$ python3 -q
>>> import numpy as np
>>> np.set_printoptions(precision=2, suppress=True, linewidth=200)
>>> W0 = np.load("layer8.npy")
>>> W0
array([[  0.7 ,  -0.02,   3.06,   3.71],
       [ -0.27,  -0.08,  -1.09,  -1.39],
       [  0.34,   0.01,   1.52,   1.89],
       [ -2.07,   0.03,  -8.24, -10.45],
       [ -0.89,   0.07,  -3.72,  -4.52],
       [ -2.48,   0.02, -10.5 , -13.04],
       [  0.44,  -0.05,   1.89,   2.2 ],
       [  0.29,  -0.01,   1.29,   1.51],
       [  0.24,   0.02,   1.06,   1.28],
       [  0.22,  -0.03,   0.93,   1.26],
       [  0.38,  -0.02,   1.45,   1.84],
       [  0.53,  -0.02,   1.84,   2.38],
       [ -0.38,  -0.04,  -1.39,  -1.79],
       [  0.2 ,  -0.06,   0.85,   1.06],
       [ -0.77,   0.08,  -2.97,  -3.83],
       [ -1.53,  -0.04,  -5.93,  -7.44],
       [  1.9 ,   0.03,   7.62,   9.5 ],
       [ -0.63,  -0.02,  -2.83,  -3.45],
       [ -0.09,   0.02,  -0.05,  -0.15],
       [ -0.9 ,   0.09,  -3.82,  -4.72],
       [ -1.54,   0.06,  -6.05,  -7.55],
       [ -0.73,   0.04,  -3.08,  -3.87]])
>>> gram = np.cov(W0, rowvar=False)
>>> np.round(np.linalg.eigvalsh(gram)[::-1], 2) + 0
array([44.18,  0.  ,  0.  ,  0.  ])
>>> np.argsort(-W0.std(axis=0).round(6), kind="stable")
array([3, 2, 0, 1])
>>> np.median(W0, axis=0)
array([-0.18,  0.  , -0.57, -0.77])
>>> x0 = np.array([0, 3, 5, 4])
>>> W0 @ np.eye(4)[2]
array([  3.06,  -1.09,   1.52,  -8.24,  -3.72, -10.5 ,   1.89,   1.29,   1.06,   0.93,   1.45,   1.84,  -1.39,   0.85,  -2.97,  -5.93,   7.62,  -2.83,  -0.05,  -3.82,  -6.05,  -3.08])
>>> x0 @ W0
Traceback (most recent call last):
  File "<python-input-10>", line 1, in <module>
    x0 @ W0
    ~~~^~~~
ValueError: matmul: Input operand 1 has a mismatch in its core dimension 0, with gufunc signature (n?,k),(k,m?)->(n?,m?) (size 22 is different from 4)
>>> B = np.c_[W0[:, :1] @ np.array([[1]]), np.array([1, 0, 2, 3, 0, 2, 1, 0, 0, 3, 3, 0, 0, 1, 0, 1, 0, 0, 2, 3, 1, 2])]
>>> B
array([[ 0.7 ,  1.  ],
       [-0.27,  0.  ],
       [ 0.34,  2.  ],
       [-2.07,  3.  ],
       [-0.89,  0.  ],
       [-2.48,  2.  ],
       [ 0.44,  1.  ],
       [ 0.29,  0.  ],
       [ 0.24,  0.  ],
       [ 0.22,  3.  ],
       [ 0.38,  3.  ],
       [ 0.53,  0.  ],
       [-0.38,  0.  ],
       [ 0.2 ,  1.  ],
       [-0.77,  0.  ],
       [-1.53,  1.  ],
       [ 1.9 ,  0.  ],
       [-0.63,  0.  ],
       [-0.09,  2.  ],
       [-0.9 ,  3.  ],
       [-1.54,  1.  ],
       [-0.73,  2.  ]])
>>> np.linalg.matrix_rank(B)
np.int64(2)
>>> np.round(np.linalg.lstsq(W0, B[:, 0])[0], 2) + 0
array([1., 0., 0., 0.])
